$ ipython --no-banner

In [1]: import numpy as np

In [2]: from numpy import linalg as LA

In [3]: np.set_printoptions(precision=2, suppress=True, linewidth=160, legacy="1.25")

In [4]: K = np.load("layer10.npy")

In [5]: K
Out[5]: 
array([[ 1, -3, -3,  0,  0, -2, -2,  0,  0,  0,  3],
       [ 0,  0, -1,  1,  0,  0,  0,  0,  0, -3,  0],
       [-1, -3,  0,  0,  0,  0,  0,  0, -2,  0,  0],
       [ 0,  0,  2,  0,  0,  1,  1,  0,  0,  3,  0],
       [ 0,  0,  0, -1,  1,  0,  0,  3,  0,  0,  0],
       [-2,  0, -3,  0,  3,  0,  0,  1,  0,  2,  1],
       [ 0,  0,  0,  0, -3,  0, -3,  0,  0, -1,  0],
       [ 0,  0,  0,  0,  0,  0,  0,  0,  0,  0,  0],
       [ 0,  3,  0,  0,  0,  0,  0,  0,  0,  0,  0],
       [ 0,  0,  3,  0,  0,  0,  0,  3,  0,  0,  0],
       [ 0, -1,  0,  3, -1,  0, -2,  0,  2,  0,  0]])

In [6]: gram = K.T @ K

In [7]: np.allclose(gram, gram.T)
Out[7]: True

In [8]: np.diag(gram)
Out[8]: array([ 6, 28, 32, 11, 20,  5, 18, 19,  8, 23, 10])

In [9]: (K @ K.T).shape
Out[9]: (11, 11)

In [10]: arr = np.loadtxt("x.csv", delimiter=",")

In [11]: arr
Out[11]: 
array([[-0.33,  0.55,  0.03,  0.22, -0.52, -0.13,  0.3 ,  0.4 ],
       [-0.08, -0.28, -0.07, -0.56, -0.39, -0.62, -0.23,  0.11],
       [-0.68,  0.19, -0.1 , -0.05,  0.24, -0.24,  0.08, -0.61],
       [ 0.15,  0.02,  0.28, -0.3 ,  0.45, -0.29,  0.7 ,  0.2 ],
       [ 0.28, -0.07,  0.15, -0.15, -0.56,  0.2 ,  0.43, -0.58],
       [ 0.38,  0.73, -0.25, -0.44,  0.11,  0.03, -0.22, -0.11],
       [-0.33, -0.18, -0.49, -0.46, -0.01,  0.54,  0.25,  0.24],
       [ 0.28, -0.11, -0.76,  0.36,  0.01, -0.35,  0.27, -0.07]])

In [12]: # orthonormal columns

In [13]: left, s, Vh = LA.svd(K)

In [14]: s.round(2) + 0
Out[14]: array([7.44, 6.53, 5.02, 4.35, 4.18, 3.32, 2.65, 1.33, 0.67, 0.46, 0.  ])

In [15]: M2 = left[:, :10] @ np.diag(s[:10]) @ Vh[:10]

In [16]: print(M2.round(2) + 0)
[[ 1. -3. -3.  0.  0. -2. -2.  0.  0.  0.  3.]
 [ 0.  0. -1.  1.  0.  0.  0.  0.  0. -3.  0.]
 [-1. -3.  0.  0.  0.  0.  0.  0. -2.  0.  0.]
 [ 0.  0.  2.  0.  0.  1.  1.  0.  0.  3.  0.]
 [ 0.  0.  0. -1.  1.  0.  0.  3.  0.  0.  0.]
 [-2.  0. -3.  0.  3.  0.  0.  1.  0.  2.  1.]
 [ 0.  0.  0.  0. -3.  0. -3.  0.  0. -1.  0.]
 [ 0.  0.  0.  0.  0.  0.  0.  0.  0.  0.  0.]
 [ 0.  3.  0.  0.  0.  0.  0.  0.  0.  0.  0.]
 [ 0.  0.  3.  0.  0.  0.  0.  3.  0.  0.  0.]
 [ 0. -1.  0.  3. -1.  0. -2.  0.  2.  0.  0.]]

In [17]: LA.matrix_rank(K, rtol=0.05)
Out[17]: 10

In [18]: print(round(float(np.abs(K - M2).max()), 2))
0.0

In [19]: round(LA.norm(K - M2) / LA.norm(K), 2)
Out[19]: 0.0

In [20]: rng = np.random.default_rng(50784)

In [21]: z = rng.permutation(8)

In [22]: M2 = arr[:, z] * rng.choice([-1, 1], 8)

In [23]: M2
Out[23]: 
array([[-0.22,  0.52,  0.3 ,  0.03,  0.33,  0.13,  0.55,  0.4 ],
       [ 0.56,  0.39, -0.23, -0.07,  0.08,  0.62, -0.28,  0.11],
       [ 0.05, -0.24,  0.08, -0.1 ,  0.68,  0.24,  0.19, -0.61],
       [ 0.3 , -0.45,  0.7 ,  0.28, -0.15,  0.29,  0.02,  0.2 ],
       [ 0.15,  0.56,  0.43,  0.15, -0.28, -0.2 , -0.07, -0.58],
       [ 0.44, -0.11, -0.22, -0.25, -0.38, -0.03,  0.73, -0.11],
       [ 0.46,  0.01,  0.25, -0.49,  0.33, -0.54, -0.18,  0.24],
       [-0.36, -0.01,  0.27, -0.76, -0.28,  0.35, -0.11, -0.07]])

In [24]: left, _, Vh = LA.svd(arr.T @ M2)

In [25]: z
Out[25]: array([3, 4, 6, 2, 0, 5, 1, 7])

In [26]: np.round(M2.T @ M2, 2) + 0
Out[26]: 
array([[1., 0., 0., 0., 0., 0., 0., 0.],
       [0., 1., 0., 0., 0., 0., 0., 0.],
       [0., 0., 1., 0., 0., 0., 0., 0.],
       [0., 0., 0., 1., 0., 0., 0., 0.],
       [0., 0., 0., 0., 1., 0., 0., 0.],
       [0., 0., 0., 0., 0., 1., 0., 0.],
       [0., 0., 0., 0., 0., 0., 1., 0.],
       [0., 0., 0., 0., 0., 0., 0., 1.]])

In [27]: LA.svd(M2, compute_uv=False)
Out[27]: array([1., 1., 1., 1., 1., 1., 1., 1.])

In [28]: print(LA.norm(M2, axis=0))
[1. 1. 1. 1. 1. 1. 1. 1.]

In [29]: LA.pinv(M2)
Out[29]: 
array([[-0.22,  0.56,  0.05,  0.3 ,  0.15,  0.44,  0.46, -0.36],
       [ 0.52,  0.39, -0.24, -0.45,  0.56, -0.11,  0.01, -0.01],
       [ 0.3 , -0.23,  0.08,  0.7 ,  0.43, -0.22,  0.25,  0.27],
       [ 0.03, -0.07, -0.1 ,  0.28,  0.15, -0.25, -0.49, -0.76],
       [ 0.33,  0.08,  0.68, -0.15, -0.28, -0.38,  0.33, -0.28],
       [ 0.13,  0.62,  0.24,  0.29, -0.2 , -0.03, -0.54,  0.35],
       [ 0.55, -0.28,  0.19,  0.02, -0.07,  0.73, -0.18, -0.11],
       [ 0.4 ,  0.11, -0.61,  0.2 , -0.58, -0.11,  0.24, -0.07]])

In [30]: x0 = np.array([0, 0, 1, 1, -2, 0, 3, -2])

In [31]: rhs = arr @ x0

In [32]: beta, lr = np.zeros(8), 1 / LA.norm(arr, 2) ** 2

In [33]: for i in range(60):
    ...:     beta -= lr * arr.T @ (arr @ beta - rhs)
    ...:     if i % 10 == 0: print(i, round(LA.norm(arr @ beta - rhs), 2))
    ...: 
0 0.0
10 0.0
20 0.0
30 0.0
40 0.0
50 0.0

In [34]: beta.round(2) + 0
Out[34]: array([ 0.,  0.,  1.,  1., -2.,  0.,  3., -2.])

In [35]: round(LA.cond(arr), 2)
Out[35]: 1.0

In [36]: f = np.array([-1, 3, 3, 3, 2, -1, 0, 1, -1]) + 0.5

In [37]: m1 = np.outer(f, f) / (f @ f)

In [38]: m1
Out[38]: 
array([[ 0.01, -0.04, -0.04, -0.04, -0.03,  0.01, -0.01, -0.02,  0.01],
       [-0.04,  0.26,  0.26,  0.26,  0.19, -0.04,  0.04,  0.11, -0.04],
       [-0.04,  0.26,  0.26,  0.26,  0.19, -0.04,  0.04,  0.11, -0.04],
       [-0.04,  0.26,  0.26,  0.26,  0.19, -0.04,  0.04,  0.11, -0.04],
       [-0.03,  0.19,  0.19,  0.19,  0.14, -0.03,  0.03,  0.08, -0.03],
       [ 0.01, -0.04, -0.04, -0.04, -0.03,  0.01, -0.01, -0.02,  0.01],
       [-0.01,  0.04,  0.04,  0.04,  0.03, -0.01,  0.01,  0.02, -0.01],
       [-0.02,  0.11,  0.11,  0.11,  0.08, -0.02,  0.02,  0.05, -0.02],
       [ 0.01, -0.04, -0.04, -0.04, -0.03,  0.01, -0.01, -0.02,  0.01]])

In [39]: w, vecs = LA.eigh(m1)

In [40]: np.round(LA.svd(m1, compute_uv=False), 2) + 0
Out[40]: array([1., 0., 0., 0., 0., 0., 0., 0., 0.])

In [41]: np.round(vecs.T @ m1 @ vecs, 2) + 0
Out[41]: 
array([[0., 0., 0., 0., 0., 0., 0., 0., 0.],
       [0., 0., 0., 0., 0., 0., 0., 0., 0.],
       [0., 0., 0., 0., 0., 0., 0., 0., 0.],
       [0., 0., 0., 0., 0., 0., 0., 0., 0.],
       [0., 0., 0., 0., 0., 0., 0., 0., 0.],
       [0., 0., 0., 0., 0., 0., 0., 0., 0.],
       [0., 0., 0., 0., 0., 0., 0., 0., 0.],
       [0., 0., 0., 0., 0., 0., 0., 0., 0.],
       [0., 0., 0., 0., 0., 0., 0., 0., 1.]])

In [42]: np.abs(vecs[:, -1])
Out[42]: array([0.07, 0.51, 0.51, 0.51, 0.37, 0.07, 0.07, 0.22, 0.07])

In [43]: print(np.round(vecs.T @ vecs, 2) + 0)
[[1. 0. 0. 0. 0. 0. 0. 0. 0.]
 [0. 1. 0. 0. 0. 0. 0. 0. 0.]
 [0. 0. 1. 0. 0. 0. 0. 0. 0.]
 [0. 0. 0. 1. 0. 0. 0. 0. 0.]
 [0. 0. 0. 0. 1. 0. 0. 0. 0.]
 [0. 0. 0. 0. 0. 1. 0. 0. 0.]
 [0. 0. 0. 0. 0. 0. 1. 0. 0.]
 [0. 0. 0. 0. 0. 0. 0. 1. 0.]
 [0. 0. 0. 0. 0. 0. 0. 0. 1.]]

In [44]: x0 = np.array([1, -3, 2, -2, -2, -2, 1, -1, 2])

In [45]: np.eye(9) - m1
Out[45]: 
array([[ 0.99,  0.04,  0.04,  0.04,  0.03, -0.01,  0.01,  0.02, -0.01],
       [ 0.04,  0.74, -0.26, -0.26, -0.19,  0.04, -0.04, -0.11,  0.04],
       [ 0.04, -0.26,  0.74, -0.26, -0.19,  0.04, -0.04, -0.11,  0.04],
       [ 0.04, -0.26, -0.26,  0.74, -0.19,  0.04, -0.04, -0.11,  0.04],
       [ 0.03, -0.19, -0.19, -0.19,  0.86,  0.03, -0.03, -0.08,  0.03],
       [-0.01,  0.04,  0.04,  0.04,  0.03,  0.99,  0.01,  0.02, -0.01],
       [ 0.01, -0.04, -0.04, -0.04, -0.03,  0.01,  0.99, -0.02,  0.01],
       [ 0.02, -0.11, -0.11, -0.11, -0.08,  0.02, -0.02,  0.95,  0.02],
       [-0.01,  0.04,  0.04,  0.04,  0.03, -0.01,  0.01,  0.02,  0.99]])

In [46]: np.trace(m1)
Out[46]: 1.0
